>>> import numpy as np
>>> np.set_printoptions(precision=3, suppress=True, linewidth=100)
>>> data = np.array([[3.0, -2.0, 0.0], [-2.0, 3.0, -2.0], [0.0, -2.0, 1.0]])
>>> print((data + data.T) / 2)
[[ 3. -2.  0.]
 [-2.  3. -2.]
 [ 0. -2.  1.]]
>>> print(np.sort(np.abs(np.linalg.eigvals(data))))
[0.604 2.11  5.494]
>>> print(np.allclose(data @ data.T, data.T @ data))
True
>>> print(np.round(np.abs(np.linalg.eigvals(data)).max(), 3))
5.494
>>> np.linalg.determinant(data)
Traceback (most recent call last):
  File "<python-input-7>", line 1, in <module>
    np.linalg.determinant(data)
    ^^^^^^^^^^^^^^^^^^^^^
AttributeError: module 'numpy.linalg' has no attribute 'determinant'
>>> print((data - data.T) / 2)
[[0. 0. 0.]
 [0. 0. 0.]
 [0. 0. 0.]]
>>> B = data / np.sqrt((data ** 2).mean(axis=1, keepdims=True))
>>> print(np.linalg.matrix_rank(B) == np.linalg.matrix_rank(data))
True
>>> print(np.linalg.matrix_rank(data - data.mean(axis=1, keepdims=True)))
2
>>> print(data - data.mean(axis=1, keepdims=True))
[[ 2.667 -2.333 -0.333]
 [-1.667  3.333 -1.667]
 [ 0.333 -1.667  1.333]]
>>> print(B[1])
[-0.84  1.26 -0.84]
>>> B = np.array([[1, 3], [8, -8], [-5, -2]])
>>> print(np.einsum("ik,kj->ji", data, B))
[[-13.  32. -21.]
 [ 25. -26.  14.]]
>>> print(B.T @ data.T)
[[-13.  32. -21.]
 [ 25. -26.  14.]]
>>> print(np.linalg.matrix_rank(np.vstack([data, B.T])))
3
>>> print([round(float(np.linalg.det(data[:i, :i])), 2) + 0 for i in range(1, 4)])
[3.0, 5.0, -7.0]
>>> print(np.all(np.linalg.eigvalsh(data) > 0))
False
>>> E = np.load("sample7.npy")
>>> print(E)
[[ 8  0  0]
 [ 5  0  0]
 [ 4  0  0]
 [ 6  0  3]
 [10  0  0]
 [ 4  0  0]
 [ 3  0  2]
 [ 2  0  0]
 [ 8  0  0]
 [ 8  0  0]
 [ 7  0  0]
 [ 7  0  0]
 [ 5  0  0]
 [10  0  0]
 [ 7  0  0]
 [ 5  0  0]
 [ 3  0  2]
 [ 2  0  0]
 [10  0  0]
 [ 0  0  1]
 [ 6  0  3]
 [ 0  0  1]
 [ 5  0  0]
 [ 8  0  0]
 [ 2  0  0]
 [10  0  0]]
>>> r = np.linalg.matrix_rank(E)
>>> print(r)
2
>>> ns = np.linalg.svd(E)[2][r:].T
>>> print(ns[:, 0] / ns[np.abs(ns[:, 0]).round(6).argmax(), 0])
[0. 1. 0.]
>>> print(ns.shape)
(3, 1)
>>> print([int(np.linalg.matrix_rank(np.delete(E, i, axis=0))) for i in range(26)])
[2, 2, 2, 2, 2, 2, 2, 2, 2, 2, 2, 2, 2, 2, 2, 2, 2, 2, 2, 2, 2, 2, 2, 2, 2, 2]
>>> M = np.loadtxt("m.csv", delimiter=",")
>>> print(M)
[[-2.13  1.83  1.75 -0.97]
 [ 0.54 -0.99 -0.6   0.51]
 [ 0.27  0.75  0.07 -0.37]]
>>> U, sv, Vh = np.linalg.svd(M)
>>> print(sv.round(3) + 0)
[3.714 0.876 0.   ]
>>> print(np.argmax(sv[:-1] / (sv[1:] + 1e-6)) + 1)
2
>>> B = U[:, :2] @ np.diag(sv[:2]) @ Vh[:2]
>>> print(np.linalg.matrix_rank(M, rtol=0.05))
2
>>> print(round(float(np.abs(M - B).max()), 3))
0.0
>>> print(np.linalg.matrix_rank(B))
2
>>> w, evecs = np.linalg.eigh(data)
>>> print(np.round(evecs @ np.diag(w) @ evecs.T, 3) + 0)
[[ 3. -2.  0.]
 [-2.  3. -2.]
 [ 0. -2.  1.]]
>>> print(w)
[-0.604  2.11   5.494]
>>> print(np.round(evecs.T @ evecs, 3) + 0)
[[1. 0. 0.]
 [0. 1. 0.]
 [0. 0. 1.]]
>>> print(np.abs(evecs[:, -1]).round(6).argmax())
1
>>> print(np.linalg.eigvalsh(data + -3 * np.eye(3)))
[-3.604 -0.89   2.494]
>>> print(M @ np.linalg.pinv(M) @ M)
[[-2.13  1.83  1.75 -0.97]
 [ 0.54 -0.99 -0.6   0.51]
 [ 0.27  0.75  0.07 -0.37]]
>>> B = np.array([[0, 2, 1, 0], [2, 1, 1, 0], [2, 1, 1, 0], [0, 1, 1, 1]])
>>> J = np.triu(B)
>>> print(J)
[[0 2 1 0]
 [0 1 1 0]
 [0 0 1 0]
 [0 0 0 1]]
>>> G = J.T @ J
>>> print(np.diag(G))
[0 5 3 1]
>>> print(np.trace(G), (J ** 2).sum())
9 9
>>> print(np.linalg.eigvalsh(G)[::-1])
[7.162 1.    0.838 0.   ]
>>> rng = np.random.default_rng(32928)
>>> z = rng.permutation(4)
>>> print(z)
[1 0 3 2]
>>> B = J[z][:, z]
>>> print(np.sort(np.abs(np.linalg.eigvals(B))))
[0. 1. 1. 1.]
>>> print(np.round(np.linalg.norm(J, 2) / np.linalg.norm(J), 3))
0.892
>>> print([round(float(x), 3) for x in np.linalg.svd(J, compute_uv=False)[:3]])
[2.676, 1.0, 0.915]
>>> print(np.unique(J.round(6), axis=0).shape)
(4, 4)
>>> print(np.linalg.lstsq(J[:-1].T, J[-1])[2])
2
>>> print(round(np.trace(np.linalg.pinv(J) @ J), 3))
3.0
>>> U, sv, Vh = np.linalg.svd(J)
>>> print(np.argmax(sv[:-1] / (sv[1:] + 1e-6)) + 1)
3
>>> B = U[:, :3] @ np.diag(sv[:3]) @ Vh[:3]
>>> print(np.linalg.matrix_rank(J, rtol=0.05))
3
>>> W0 = np.load("test6.npy")
>>> print(W0)
[[0.667 0.    0.    0.333]
 [0.    1.    0.    0.   ]
 [0.    0.    1.    0.   ]
 [0.    0.333 0.    0.667]]
>>> B = W0 + rng.integers(-2, 3, (4, 3)) @ rng.integers(-2, 3, (3, 4))
>>> print(B)
[[-2.333  1.     6.     0.333]
 [ 0.     3.     1.     1.   ]
 [-6.    -6.     9.    -4.   ]
 [-2.    -3.667  4.     0.667]]
>>> print(B - W0)
[[-3.  1.  6.  0.]
 [ 0.  2.  1.  1.]
 [-6. -6.  8. -4.]
 [-2. -4.  4.  0.]]
>>> print(np.linalg.matrix_rank(B - W0, tol=1e-8))
3
>>> x0 = np.array([2, 1, 2, 3])
>>> y = B @ x0
>>> print(y)
[  9.333   8.    -12.      2.334]
>>> print(np.linalg.solve(B, y))
[2. 1. 2. 3.]
>>> print(np.linalg.solve(B, -3 * y))
[-6. -3. -6. -9.]
>>> print(np.linalg.solve(B.T, B[3]))
[ 0.  0. -0.  1.]
>>> print(W0 @ np.ones(4))
[1. 1. 1. 1.]
>>> print(W0.sum(axis=1))
[1. 1. 1. 1.]
>>> print(np.sort(np.abs(np.linalg.eigvals(W0)))[::-1])
[1.    1.    0.667 0.667]
>>> pr = np.eye(4)[1]
>>> for _ in range(5):
...     pr = pr @ W0
...     print(pr.round(3))
... 
[0. 1. 0. 0.]
[0. 1. 0. 0.]
[0. 1. 0. 0.]
[0. 1. 0. 0.]
[0. 1. 0. 0.]
>>> mat = np.load("a.npy")
>>> print(mat)
[[ 8  4  6]
 [ 6  3  4]
 [ 2  1  0]
 [ 4  2  2]
 [ 2  1  0]
 [ 0  0  0]
 [10  5  8]
 [ 0  0  0]
 [ 4  2  2]
 [10  5  8]
 [ 6  3  4]
 [ 4  2  2]
 [10  5  8]
 [ 6  3  4]
 [ 0  0  0]
 [ 0  0  0]
 [ 4  2  2]
 [ 6  3  4]
 [ 4  2  2]
 [10  5  8]
 [ 0  0  0]
 [ 4  2  2]
 [ 8  4  6]
 [ 2  1  0]
 [ 2  1  0]
 [10  5  8]
 [ 8  4  6]]
>>> r = np.linalg.matrix_rank(mat)
>>> print(r)
2
>>> ns = np.linalg.svd(mat)[2][r:].T
>>> print([int(np.linalg.matrix_rank(mat[:, :j + 1])) for j in range(3)])
[1, 1, 2]
>>> print([int(np.linalg.matrix_rank(np.delete(mat, i, axis=0))) for i in range(27)])
[2, 2, 2, 2, 2, 2, 2, 2, 2, 2, 2, 2, 2, 2, 2, 2, 2, 2, 2, 2, 2, 2, 2, 2, 2, 2, 2]
>>> print(np.linalg.matrix_rank(mat.T @ mat), np.linalg.matrix_rank(mat @ mat.T))
2 2
>>> print(np.unique(mat.round(6), axis=0).shape)
(6, 3)
>>> print(np.linalg.lstsq(mat[:-1].T, mat[-1])[2])
2
>>> print(round(float(np.trace(np.linalg.pinv(mat) @ mat)), 3))
2.0
>>> print(np.allclose(mat[:-1].T @ np.linalg.lstsq(mat[:-1].T, mat[-1])[0], mat[-1]))
True
>>> x0 = np.array([9, 0, -1])
>>> print(mat @ np.ones(3))
[18. 13.  3.  8.  3.  0. 23.  0.  8. 23. 13.  8. 23. 13.  0.  0.  8. 13.  8. 23.  0.  8. 18.  3.
  3. 23. 18.]
>>> print(np.linalg.norm(mat @ x0) <= np.linalg.norm(mat, 2) * np.linalg.norm(x0) + 1e-9)
True
>>> print(mat * x0)
[[72  0 -6]
 [54  0 -4]
 [18  0  0]
 [36  0 -2]
 [18  0  0]
 [ 0  0  0]
 [90  0 -8]
 [ 0  0  0]
 [36  0 -2]
 [90  0 -8]
 [54  0 -4]
 [36  0 -2]
 [90  0 -8]
 [54  0 -4]
 [ 0  0  0]
 [ 0  0  0]
 [36  0 -2]
 [54  0 -4]
 [36  0 -2]
 [90  0 -8]
 [ 0  0  0]
 [36  0 -2]
 [72  0 -6]
 [18  0  0]
 [18  0  0]
 [90  0 -8]
 [72  0 -6]]
>>> print(mat @ np.eye(3)[2])
[6. 4. 0. 2. 0. 0. 8. 0. 2. 8. 4. 2. 8. 4. 0. 0. 2. 4. 2. 8. 0. 2. 6. 0. 0. 8. 6.]
>>> print(np.einsum("ij,j->i", mat, x0))
[66 50 18 34 18  0 82  0 34 82 50 34 82 50  0  0 34 50 34 82  0 34 66 18 18 82 66]
>>> print((mat @ x0).argmax())
6
>>> print((mat * x0).sum(axis=1))
[66 50 18 34 18  0 82  0 34 82 50 34 82 50  0  0 34 50 34 82  0 34 66 18 18 82 66]
>>> B = np.array([[1, 1], [1, -1]])
>>> arr = np.kron(B, np.kron(B, B))[rng.permutation(8)][:3]
>>> print(arr)
[[ 1 -1  1 -1  1 -1  1 -1]
 [ 1  1 -1 -1 -1 -1  1  1]
 [ 1 -1 -1  1 -1  1  1 -1]]
>>> # column 4 repeats column 2
>>> B = np.array([[-2, -5, 1],
...     [9, -9, -9],
...     [-9, 1, -1],
...     [-7, 5, 7],
...     [6, 6, -3],
...     [-3, 8, -2],
...     [8, 9, -7],
...     [-2, 0, -2]])
>>> print(np.linalg.matrix_rank(arr @ B))
3
>>> print(np.vstack([arr, B.T]).shape)
(6, 8)
>>> print(arr @ B)
[[  6   7  -4]
 [ 26 -25 -18]
 [ -8  19  14]]
>>> B = arr[0, 0] * arr[1:] - np.outer(arr[1:, 0], arr[0])
>>> print(B)
[[ 0  2 -2  0 -2  0  0  2]
 [ 0  0 -2  2 -2  2  0  0]]
>>> print(np.flatnonzero(~B.round(6).any(axis=1)))
[]
>>> print(arr[:, 0] / arr[0, 0])
[1. 1. 1.]
>>> print(np.linalg.matrix_rank(B), np.linalg.matrix_rank(arr))
2 3
>>> u, r1 = arr[1], arr[0]
>>> print(u @ u)
8
>>> print(u @ r1)
0
>>> pr = (u @ r1) / (u @ u) * u
>>> print((r1 - pr) @ u)
0.0
>>> print(np.linalg.matrix_rank(np.outer(u, r1)))
1
>>> print(np.outer(u, r1))
[[ 1 -1  1 -1  1 -1  1 -1]
 [ 1 -1  1 -1  1 -1  1 -1]
 [-1  1 -1  1 -1  1 -1  1]
 [-1  1 -1  1 -1  1 -1  1]
 [-1  1 -1  1 -1  1 -1  1]
 [-1  1 -1  1 -1  1 -1  1]
 [ 1 -1  1 -1  1 -1  1 -1]
 [ 1 -1  1 -1  1 -1  1 -1]]
>>> print(arr - arr[0])
[[ 0  0  0  0  0  0  0  0]
 [ 0  2 -2  0 -2  0  0  2]
 [ 0  0 -2  2 -2  2  0  0]]
>>> print(arr.shape)
(3, 8)
>>> print(arr.mean(axis=0))
[ 1.    -0.333 -0.333 -0.333 -0.333 -0.333  1.    -0.333]
>>> print(np.linalg.matrix_rank(arr))
3
>>> print(np.linalg.svd(arr, compute_uv=False))
[2.828 2.828 2.828]
>>> print(arr.sum(axis=1))
[0 0 0]
>>> print(arr.sum(axis=0))
[ 3 -1 -1 -1 -1 -1  3 -1]
>>> print(np.count_nonzero(arr))
24
>>> print(np.round(np.linalg.norm(arr), 3))
4.899
>>> np.zeros(3, 8)
Traceback (most recent call last):
  File "<python-input-131>", line 1, in <module>
    np.zeros(3, 8)
    ~~~~~~~~^^^^^^
TypeError: Cannot interpret '8' as a data type
>>> F = np.load("case8.npy")
>>> print(F)
[[-15  10 -25  -5]
 [-15  10 -25  -5]
 [ -6   4 -10  -2]]
>>> U, sv, Vh = np.linalg.svd(F)
>>> evecs = Vh[:(sv > 1e-8).sum()]
>>> x0 = F[1] + -3 * F[0] + rng.integers(2) * np.eye(4)[0]
>>> print(x0)
[ 30. -20.  50.  10.]
>>> print(evecs.T @ evecs)
[[ 0.231 -0.154  0.385  0.077]
 [-0.154  0.103 -0.256 -0.051]
 [ 0.385 -0.256  0.641  0.128]
 [ 0.077 -0.051  0.128  0.026]]
>>> print(np.diag(evecs.T @ evecs))
[0.231 0.103 0.641 0.026]
>>> print(np.linalg.matrix_rank(np.vstack([F, x0])))
1
>>> print(np.unique(F.round(6), axis=0).shape)
(2, 4)
>>> print(np.abs(np.diag(np.linalg.qr(F)[1])) > 1e-9)
[ True False False]
>>> print(F @ np.linalg.pinv(F) @ F)
[[-15.  10. -25.  -5.]
 [-15.  10. -25.  -5.]
 [ -6.   4. -10.  -2.]]
>>> print(np.linalg.lstsq(F[:-1].T, F[-1])[2])
1
